$ python3 -q
>>> import numpy as np
>>> np.set_printoptions(suppress=True, linewidth=100)
>>> def tidy(a):
...     return np.round(a, 1) + 0
... 
>>> K = np.load("case5.npy")
>>> K
array([[-27.1, -25. ,  18. ],
       [ -8.9,  -9.1,   8. ],
       [  9. ,   7.2,  -2. ],
       [  9. ,   7.1,  -1.9]])
>>> np.linalg.cond(K) > 100
np.True_
>>> proj = K @ np.linalg.solve(K.T @ K, K.T)
>>> tidy((np.eye(4) - proj) @ K)
array([[0., 0., 0.],
       [0., 0., 0.],
       [0., 0., 0.],
       [0., 0., 0.]])
>>> tidy(proj @ K[:, 0])
array([-27.1,  -8.9,   9. ,   9. ])
>>> tidy(np.linalg.eigvalsh(proj))
array([0., 1., 1., 1.])
>>> tidy(np.trace(proj))
np.float64(3.0)
>>> B = np.c_[K[:, :2] @ np.array([[5, 3], [2, 5]]), np.array([-4, 2, 4, -2])]
>>> B
array([[-185.5, -206.3,   -4. ],
       [ -62.7,  -72.2,    2. ],
       [  59.4,   63. ,    4. ],
       [  59.2,   62.5,   -2. ]])
>>> tidy(np.linalg.norm(np.linalg.qr(K)[0].T @ B, axis=0) ** 2 / ((B ** 2).sum(axis=0) + 1e-12))
array([1. , 1. , 0.4])
>>> vec = np.array([3, 5, 4])
>>> rhs = K @ vec
>>> rhs
array([-134.3,  -40.2,   55. ,   54.9])
>>> tidy(np.linalg.lstsq(K, rhs)[0])
array([3., 5., 4.])
>>> try:
...     np.linalg.solve(K, rhs)
... except np.linalg.LinAlgError as e:
...     print(e)
... 
Last 2 dimensions of the array must be square
>>> tidy(np.linalg.pinv(K) @ K)
array([[1., 0., 0.],
       [0., 1., 0.],
       [0., 0., 1.]])
>>> rng = np.random.default_rng(829533)
>>> rhs = rhs + 0.3 * rng.normal(size=4)
>>> tidy(rhs)
array([-134.3,  -40.4,   55.5,   55.2])
>>> beta, *_ = np.linalg.lstsq(K, rhs)
>>> tidy(K.T @ (rhs - K @ beta))
array([0., 0., 0.])
>>> tidy(np.linalg.norm(rhs - K @ beta))
np.float64(0.1)
>>> [round(float(np.linalg.norm(np.linalg.solve(K.T @ K + lam * np.eye(3), K.T @ rhs))), 2) for lam in (0, 1, 10, 100)]
[8.16, 6.19, 5.12, 3.43]
>>> tidy(beta)
array([2. , 6.5, 4.5])
>>> M = np.loadtxt("w.csv", delimiter=",")
>>> M
array([[ 1. , -0.1,  1.9],
       [-0.2,  0.4, -0.5],
       [-0.6,  1.2, -1.3],
       [-0.2, -0.9, -0.3],
       [-2.2, -1.6, -4.4],
       [ 0.1,  0.8,  0.1],
       [-0.4,  0.7, -0.8],
       [-0.6, -0.5, -1.2],
       [-0.2, -1.5, -0.4],
       [-0.2,  0.3, -0.5],
       [ 0. ,  0.5,  0. ],
       [ 1.3,  0.4,  2.6],
       [ 0. , -0.4,  0. ],
       [ 1.3,  1.8,  2.5],
       [-0.6, -0.2, -1.2],
       [ 0. , -0.4,  0. ],
       [-0.4, -2.8, -0.8],
       [-1.6, -0.3, -3.2],
       [-1.7,  0.6, -3.2],
       [ 1.2, -1. ,  2.3],
       [-1. ,  2.4, -1.9],
       [-2.3,  1.2, -4.4],
       [ 0.2,  0. ,  0.5]])
>>> # row 15 repeats row 12
>>> D = np.linalg.norm(M[:, None] - M[None], axis=-1)
>>> D.shape
(23, 23)
>>> np.unravel_index(D.round(6).argmax(), D.shape)
(np.int64(4), np.int64(13))
>>> D.mean(axis=1).argmax()
np.int64(4)
>>> q, evecs = np.linalg.qr(M[:, :2])[0], np.linalg.qr(M[:, 2:])[0]
>>> sig = np.linalg.svd(q.T @ evecs, compute_uv=False)
>>> tidy(sig)
array([1.])
>>> tidy(np.degrees(np.arccos(sig.clip(0, 1))))
array([2.1])
>>> m1 = np.load("a.npy")
>>> m1
array([[2., 0.],
       [0., 4.]])
>>> proj = np.triu(np.array([[-4, -4], [3, -4]]), 1) + np.eye(2)
>>> B = proj @ m1 @ np.linalg.inv(proj)
>>> np.poly(B)
array([ 1., -6.,  8.])
>>> W = np.array([[0, 9, -2, 5, -5, -6], [-2, -6, -2, 3, 5, 8]])
>>> beta = np.array([5, 7, 3, 4, 2, 1])
>>> act = np.maximum(m1 @ W + beta, 0)
>>> act
array([[ 5., 25.,  0., 14.,  0.,  0.],
       [ 0.,  0.,  0., 16., 22., 33.]])
>>> (act > 0).mean(axis=0)
array([0.5, 0.5, 0. , 1. , 0.5, 0.5])
>>> C = np.array([[1, 0], [1, 0], [0, 2], [2, 0], [1, 3], [1, 2]])
>>> W @ C
array([[  8, -31],
       [ 11,  27]])
>>> act @ C
array([[ 58.,   0.],
       [ 87., 132.]])
>>> X = np.array([[0, -1, -4], [-1, -1, -2], [4, 5, 5], [-1, -1, -2]])
>>> proj = X @ np.linalg.solve(X.T @ X, X.T)
>>> np.allclose(proj @ proj, proj)
True
>>> tidy(proj @ X[:, 2])
array([-4., -2.,  5., -2.])
>>> tidy(proj)
array([[1. , 0. , 0. , 0. ],
       [0. , 0.5, 0. , 0.5],
       [0. , 0. , 1. , 0. ],
       [0. , 0.5, 0. , 0.5]])
>>> B = np.c_[X[:, :1] @ np.array([[2]]), np.array([1, 0, 2, 2])]
>>> B
array([[ 0,  1],
       [-2,  0],
       [ 8,  2],
       [-2,  2]])
>>> np.linalg.matrix_rank(np.c_[X, B])
np.int64(4)
>>> tidy(np.linalg.norm(np.linalg.qr(X)[0].T @ B, axis=0) ** 2 / ((B ** 2).sum(axis=0) + 1e-12))
array([1. , 0.8])
>>> tidy(np.linalg.norm(B - X @ np.linalg.lstsq(X, B)[0], axis=0))
array([0. , 1.4])
>>> r0 = np.array([1, 2, -1])
>>> np.convolve(X[0], r0)
array([ 0, -1, -6, -7,  4])
>>> np.polyval(r0, X[0])
array([-1, -2,  7])
>>> np.array([np.convolve(row, r0, "same") for row in X])
array([[-1, -6, -7],
       [-3, -3, -3],
       [13, 11,  5],
       [-3, -3, -3]])
>>> mat = 2 * np.eye(3) + np.eye(3, k=1)
>>> mat
array([[2., 1., 0.],
       [0., 2., 1.],
       [0., 0., 2.]])
>>> np.einsum("ii->", mat)
np.float64(6.0)
>>> np.einsum("ij,ji->", mat, mat)
np.float64(12.0)
>>> tidy(np.linalg.det(mat.T))
np.float64(8.0)
>>> tidy(np.linalg.det(mat[::-1]))
np.float64(-8.0)
>>> np.poly(mat)
array([ 1., -6., 12., -8.])
>>> idx = rng.permutation(3)
>>> idx
array([2, 1, 0])
>>> B = mat[idx][:, idx]
>>> tidy(np.linalg.det(B)), tidy(np.linalg.det(mat[idx]))
(np.float64(8.0), np.float64(-8.0))
>>> B
array([[2., 0., 0.],
       [1., 2., 0.],
       [0., 1., 2.]])
>>> np.trace(B)
np.float64(6.0)
>>> proj = np.triu(np.array([[1, 2, 0], [2, 1, 1], [0, 1, 0]]), 1) + np.eye(3)
>>> B = proj @ mat @ np.linalg.inv(proj)
>>> proj @ mat - mat @ proj
array([[0., 0., 1.],
       [0., 0., 0.],
       [0., 0., 0.]])
>>> np.trace(B), np.trace(mat)
(np.float64(6.0), np.float64(6.0))
>>> tidy(np.linalg.det(B))
np.float64(8.0)
>>> B
array([[2., 1., 1.],
       [0., 2., 1.],
       [0., 0., 2.]])
>>> np.poly(B)
array([ 1., -6., 12., -8.])
>>> vals, evecs = np.linalg.eig(mat)
>>> tidy(np.sort(np.linalg.eigvals(np.linalg.inv(mat))))
array([0.5, 0.5, 0.5])
>>> vals
array([2., 2., 2.])
>>> tidy(np.sort(np.linalg.eigvals(mat @ mat)))
array([4., 4., 4.])
>>> tidy(np.sort(np.linalg.eigvals(mat.T)))
array([2., 2., 2.])
>>> r0 = np.array([1, 5, 2])
>>> arr = r0[np.abs(np.subtract.outer(np.arange(3), np.arange(3)))]
>>> arr
array([[1, 5, 2],
       [5, 1, 5],
       [2, 5, 1]])
>>> blk = np.stack([arr, -3 * arr, arr[::-1]])
>>> (blk @ arr.T).shape
(3, 3, 3)
>>> tidy(np.linalg.det(blk))
array([   47., -1269.,   -47.])
>>> np.einsum("bij,cij->bc", blk, blk)
array([[ 111, -333,  109],
       [-333,  999, -327],
       [ 109, -327,  111]])
>>> vals, evecs = np.linalg.eigh(arr)
>>> vec = np.array([3, 2, 2])
>>> tidy(vec @ arr @ vec / (vec @ vec)), tidy(vals[0]), tidy(vals[-1])
(np.float64(8.3), np.float64(-5.1), np.float64(9.1))
>>> (np.sign(evecs[:, -1].round(6)) == np.sign(evecs[0, -1].round(6))).astype(int)
array([1, 1, 1])
>>> tidy(np.linalg.eigvalsh(arr[1:, 1:]))
array([-4.,  6.])
>>> idx = rng.permutation(3)
>>> B = M[:, idx] * rng.choice([-1, 1], 3)
>>> B
array([[-1.9,  1. , -0.1],
       [ 0.5, -0.2,  0.4],
       [ 1.3, -0.6,  1.2],
       [ 0.3, -0.2, -0.9],
       [ 4.4, -2.2, -1.6],
       [-0.1,  0.1,  0.8],
       [ 0.8, -0.4,  0.7],
       [ 1.2, -0.6, -0.5],
       [ 0.4, -0.2, -1.5],
       [ 0.5, -0.2,  0.3],
       [-0. ,  0. ,  0.5],
       [-2.6,  1.3,  0.4],
       [-0. ,  0. , -0.4],
       [-2.5,  1.3,  1.8],
       [ 1.2, -0.6, -0.2],
       [-0. ,  0. , -0.4],
       [ 0.8, -0.4, -2.8],
       [ 3.2, -1.6, -0.3],
       [ 3.2, -1.7,  0.6],
       [-2.3,  1.2, -1. ],
       [ 1.9, -1. ,  2.4],
       [ 4.4, -2.3,  1.2],
       [-0.5,  0.2,  0. ]])
>>> Uu, _, Vh = np.linalg.svd(M.T @ B)
>>> idx
array([2, 0, 1])
>>> tidy(np.linalg.lstsq(M, B)[0])
array([[ 0.,  1.,  0.],
       [ 0.,  0.,  1.],
       [-1.,  0.,  0.]])
>>> tidy(np.poly(arr))
array([  1.,  -3., -51., -47.])
>>> tidy(np.linalg.eigvals(arr).sum().real)
np.float64(3.0)
>>> np.einsum("ij,ji->", arr, arr)
np.int64(111)
>>> np.kron(np.eye(2, dtype=int), arr)
array([[1, 5, 2, 0, 0, 0],
       [5, 1, 5, 0, 0, 0],
       [2, 5, 1, 0, 0, 0],
       [0, 0, 0, 1, 5, 2],
       [0, 0, 0, 5, 1, 5],
       [0, 0, 0, 2, 5, 1]])
>>> tidy(np.linalg.det(arr.T))
np.float64(47.0)
>>> J = np.array([[5, 1, 1], [0, 0, 3], [4, 2, 0]])
>>> J
array([[5, 1, 1],
       [0, 0, 3],
       [4, 2, 0]])
>>> tidy(np.linalg.eigvals(J).sum().real)
np.float64(5.0)
>>> np.kron(np.eye(2, dtype=int), J)
array([[5, 1, 1, 0, 0, 0],
       [0, 0, 3, 0, 0, 0],
       [4, 2, 0, 0, 0, 0],
       [0, 0, 0, 5, 1, 1],
       [0, 0, 0, 0, 0, 3],
       [0, 0, 0, 4, 2, 0]])
>>> np.einsum("ii->", J)
np.int64(5)
>>> tidy(np.linalg.det(J[::-1]))
np.float64(18.0)
>>> tidy(np.poly(J))
array([  1.,  -5., -10.,  18.])
>>> q, evecs = np.linalg.qr(J[:, :2])[0], np.linalg.qr(J[:, 2:])[0]
>>> sig = np.linalg.svd(q.T @ evecs, compute_uv=False)
>>> tidy(np.degrees(np.arccos(sig.clip(0, 1))))
array([71.6])
>>> (sig > 0.9).sum()
np.int64(0)
>>> B = J + rng.integers(-2, 3, (3, 2)) @ rng.integers(-2, 3, (2, 3))
>>> B
array([[ 5, -1,  2],
       [ 0, -1,  2],
       [ 4, -3,  4]])
>>> np.linalg.matrix_rank(B - J, tol=1e-8)
np.int64(2)
>>> np.abs(B - J).sum(axis=1)
array([3, 2, 9])
>>> feats = np.load("mat.npy")
>>> feats
array([[0, 3],
       [0, 0]])
>>> # row 0 is much longer than the rest
>>> def softmax(z):
...     e = np.exp(z - z.max(axis=-1, keepdims=True))
...     return e / e.sum(axis=-1, keepdims=True)
... 
>>> softmax(feats[1])
array([0.5, 0.5])
>>> softmax(feats[1] + -2)
array([0.5, 0.5])
>>> att = feats @ feats.T / np.sqrt(2)
>>> softmax(att)[1] @ feats
array([0. , 1.5])
>>> softmax(att + np.triu(np.full(att.shape, -np.inf), 1))
array([[1. , 0. ],
       [0.5, 0.5]])
>>> tidy(softmax(att))
array([[1. , 0. ],
       [0.5, 0.5]])
>>> idx = rng.permutation(2)
>>> idx
array([1, 0])
>>> B = feats[idx][:, idx]
>>> np.allclose(B, feats)
False
>>> B
array([[0, 0],
       [3, 0]])
>>> tidy(np.linalg.det(B)), tidy(np.linalg.det(feats[idx]))
(np.float64(0.0), np.float64(0.0))
>>> np.diag(B)
array([0, 0])
>>> tidy(np.sort(np.abs(np.linalg.eigvals(B))))
array([0., 0.])
>>> tidy(np.sort(np.linalg.eigvals(feats)))
array([0., 0.])
>>> np.linalg.matrix_rank(feats - feats[0, 0] * np.eye(2))
np.int64(1)
>>> np.prod(np.diag(feats)), tidy(np.linalg.det(feats))
(np.int64(0), np.float64(0.0))
>>> [int(np.linalg.matrix_rank(np.linalg.matrix_power(feats, p))) for p in range(1, 3)]
[1, 0]
>>> Uu, sig, Vh = np.linalg.svd(feats)
>>> np.argmax(sig[:-1] / (sig[1:] + 1e-6)) + 1
np.int64(1)
>>> sig
array([3., 0.])
>>> B = Uu[:, :1] @ np.diag(sig[:1]) @ Vh[:1]
>>> B
array([[0., 3.],
       [0., 0.]])
>>> np.linalg.matrix_rank(feats, rtol=0.05)
np.int64(1)
>>> tidy(np.linalg.norm(feats - B) / np.linalg.norm(feats))
np.float64(0.0)
>>> np.abs(feats - B).max()
np.float64(0.0)
>>> tidy(np.linalg.norm(feats - B, 2)), sig[1]
(np.float64(0.0), np.float64(0.0))
>>> vec = np.array([2, 2])
>>> h = np.maximum(feats @ vec, 0)
>>> tidy(np.tanh(feats @ vec))
array([1., 0.])
>>> h
array([6, 0])
>>> np.maximum(feats @ (3 * vec), 0)
array([18,  0])
>>> np.maximum(feats @ vec, 0) - np.maximum(-feats @ vec, 0)
array([6, 0])
